% python3 -q
>>> import numpy as np
>>> np.set_printoptions(precision=2, suppress=True, linewidth=100, sign=" ")
>>> r0 = np.array([-1, -4]) + 0.5
>>> arr = np.eye(2) - 2 * np.outer(r0, r0) / (r0 @ r0)
>>> print(arr)
[[ 0.96 -0.28]
 [-0.28 -0.96]]
>>> round(float(np.linalg.det(2 * arr)), 2), round(float(np.linalg.det(arr)), 2)
(-4.0, -1.0)
>>> np.poly(arr)
array([ 1.,  0., -1.])
>>> q, r_ = np.linalg.qr(arr)
>>> q @ r_
array([[ 0.96, -0.28],
       [-0.28, -0.96]])
>>> abs(r_[0, 0]), np.round(np.linalg.norm(arr[:, 0]), 2)
(np.float64(1.0), np.float64(1.0))
>>> np.trace(q @ q.T)
np.float64(2.0)
>>> q
array([[-0.96,  0.28],
       [ 0.28,  0.96]])
>>> q.shape, r_.shape
((2, 2), (2, 2))
>>> r_
array([[-1.,  0.],
       [ 0., -1.]])
>>> np.allclose(r_.T @ r_, arr.T @ arr)
True
>>> np.abs(np.diag(r_))
array([ 1.,  1.])
>>> x0 = np.array([3, -1])
>>> 2 - np.linalg.matrix_rank(arr - np.eye(2), tol=1e-8)
np.int64(1)
>>> np.abs(np.linalg.eigvals(arr))
array([ 1.,  1.])
>>> round(np.linalg.norm(x0), 2), round(float(np.linalg.norm(arr @ x0)), 2)
(np.float64(3.16), 3.16)
>>> np.linalg.inv(arr)
array([[ 0.96, -0.28],
       [-0.28, -0.96]])
>>> np.all(np.linalg.eigvalsh(arr) > 0)
np.False_
>>> w, evecs = np.linalg.eig(arr)
>>> np.round(arr @ evecs[:, 0] - w[0] * evecs[:, 0], 2) + 0
array([ 0.,  0.])
>>> np.sort(np.linalg.eigvals(np.linalg.inv(arr)))
array([-1.,  1.])
>>> print(np.sort(np.linalg.eigvals(arr @ arr)))
[ 1.  1.]
>>> E = np.loadtxt("out6.csv", delimiter=",")
>>> E
array([[-1.59, -6.83, -0.4 , -0.4 ],
       [ 1.52,  6.71,  0.35,  0.34],
       [ 0.84,  3.45,  0.32,  0.14],
       [ 0.9 ,  3.41,  0.2 ,  0.23],
       [-1.57, -6.81, -0.37, -0.45],
       [ 0.42,  1.68,  0.07,  0.04],
       [-0.79, -3.42, -0.23, -0.21],
       [-1.53, -6.83, -0.37, -0.36],
       [ 1.24,  5.15,  0.26,  0.39],
       [-1.24, -5.11, -0.25, -0.26],
       [-1.56, -6.8 , -0.45, -0.37],
       [ 1.93,  8.47,  0.52,  0.45],
       [ 1.05,  5.04,  0.29,  0.38],
       [ 1.96,  8.52,  0.45,  0.55],
       [-0.38, -1.62, -0.21, -0.12],
       [-1.24, -5.12, -0.32, -0.29],
       [ 1.16,  5.13,  0.35,  0.4 ],
       [ 0.32,  1.74,  0.05,  0.11],
       [ 1.2 ,  5.12,  0.31,  0.27],
       [ 1.62,  6.74,  0.41,  0.37]])
>>> x0 = np.array([-4, 2, -5, -2])
>>> target = E @ x0
>>> np.linalg.lstsq(E, target)[0]
array([-4.,  2., -5., -2.])
>>> np.round(np.linalg.pinv(E) @ E, 2) + 0
array([[ 1.,  0.,  0.,  0.],
       [ 0.,  1.,  0.,  0.],
       [ 0.,  0.,  1.,  0.],
       [ 0.,  0.,  0.,  1.]])
>>> np.linalg.solve(E.T @ E, E.T @ target)
array([-4.,  2., -5., -2.])
>>> rng = np.random.default_rng(843)
>>> target = target + 0.05 * rng.normal(size=20)
>>> target
array([-4.56,  4.93,  1.65,  1.85, -4.58,  1.2 , -2.09, -4.96,  3.22, -3.45, -4.28,  5.68,  3.72,
        5.77, -0.44, -3.05,  3.04,  1.74,  3.3 ,  4.19])
>>> c, *_ = np.linalg.lstsq(E, target)
>>> np.round(E.T @ (target - E @ c), 2) + 0
array([ 0.,  0.,  0.,  0.])
>>> round(float(np.linalg.norm(target - E @ c)), 2)
0.19
>>> [round(float(np.linalg.norm(np.linalg.solve(E.T @ E + lam * np.eye(4), E.T @ target))), 2) for lam in (0, 1, 10, 100)]
[6.96, 0.72, 0.63, 0.56]
>>> t = rng.uniform(0, 2 * np.pi, 24)
>>> q, _ = np.linalg.qr(np.array([[-0.2, -1.3], [-0.1, 0.0], [-0.4, 2.1]]))
>>> F = 20 * np.c_[np.cos(t), np.sin(t)] @ q.T
>>> print(F)
[[ 16.56   5.08  10.  ]
 [-11.45  -4.73 -15.7 ]
 [ -4.42   1.7   19.43]
 [ -8.13  -4.27 -17.76]
 [ 18.38   3.1   -7.25]
 [  7.42   4.16  18.1 ]
 [-18.55  -4.92  -5.62]
 [-16.07  -1.97  11.74]
 [  7.59   4.19  18.02]
 [-14.76  -1.44  13.42]
 [ 17.52   5.05   8.21]
 [ 18.     2.89  -8.22]
 [-12.25  -4.82 -15.06]
 [  3.89   3.54  19.3 ]
 [ 11.47   4.73  15.69]
 [-16.32  -2.07  11.37]
 [ 10.56   4.62  16.34]
 [  7.38   4.16  18.12]
 [-19.41  -3.95   2.79]
 [ 19.     4.8    4.  ]
 [ -7.78  -4.22 -17.93]
 [ 17.61   5.04   8.02]
 [ -7.71   0.83  18.44]
 [-18.95  -4.81  -4.19]]
>>> Ac = F - F.mean(axis=1)
Traceback (most recent call last):
  File "<python-input-44>", line 1, in <module>
    Ac = F - F.mean(axis=1)
         ~~^~~~~~~~~~~~~~~~
ValueError: operands could not be broadcast together with shapes (24,3) (24,) 
>>> Ac = F - F.mean(axis=0)
>>> U, sigma, vt = np.linalg.svd(Ac, full_matrices=False)
>>> print(np.round(Ac.mean(axis=0), 2) + 0)
[ 0.  0.  0.]
>>> np.round(sigma ** 2 / (sigma ** 2).sum(), 2) + 0
array([ 0.64,  0.36,  0.  ])
>>> np.abs(vt[0]).argmax()
np.int64(0)
>>> print((np.sign(U[:, 0]) == np.sign(U[0, 0])).astype(int))
[ 1  0  1  0  1  1  0  0  1  0  1  1  0  1  1  0  1  1  0  1  0  1  1  0]
>>> np.linalg.matrix_rank(Ac)
np.int64(2)
>>> U, sigma, vt = np.linalg.svd(F)
>>> np.argmax(sigma[:-1] / (sigma[1:] + 1e-6)) + 1
np.int64(2)
>>> sigma.round(2) + 0
array([ 77.71,  59.67,   0.  ])
>>> Y = U[:, :2] @ np.diag(sigma[:2]) @ vt[:2]
>>> np.round(np.linalg.norm(F - Y, 2), 2), round(sigma[2], 2)
(np.float64(0.0), np.float64(0.0))
>>> print(np.linalg.matrix_rank(Y))
2
>>> round(float(np.linalg.norm(F - Y) / np.linalg.norm(F)), 2)
0.0
>>> round(float(np.abs(F - Y).max()), 2)
0.0
>>> J = np.loadtxt("layer9.csv", delimiter=",")
>>> J
array([[ 1., -1.,  1., -1.],
       [ 1.,  0.,  0.,  0.],
       [ 1.,  1.,  1.,  1.],
       [ 1.,  2.,  4.,  8.],
       [ 1.,  3.,  9., 27.],
       [ 1.,  4., 16., 64.]])
>>> print(round(np.log10(np.linalg.cond(J))))
2
>>> np.linalg.cond(J) > 100
np.False_
>>> np.round(np.linalg.norm(J, 2) / np.linalg.norm(J), 2)
np.float64(1.0)
>>> np.argsort(-np.linalg.norm(J, axis=0).round(6), kind="stable")[:3]
array([ 3,  2,  1])
>>> np.abs(np.linalg.svd(J)[2][-1])
array([ 0.74,  0.33,  0.57,  0.11])
>>> print(np.linalg.matrix_rank(J, rtol=0.1))
1
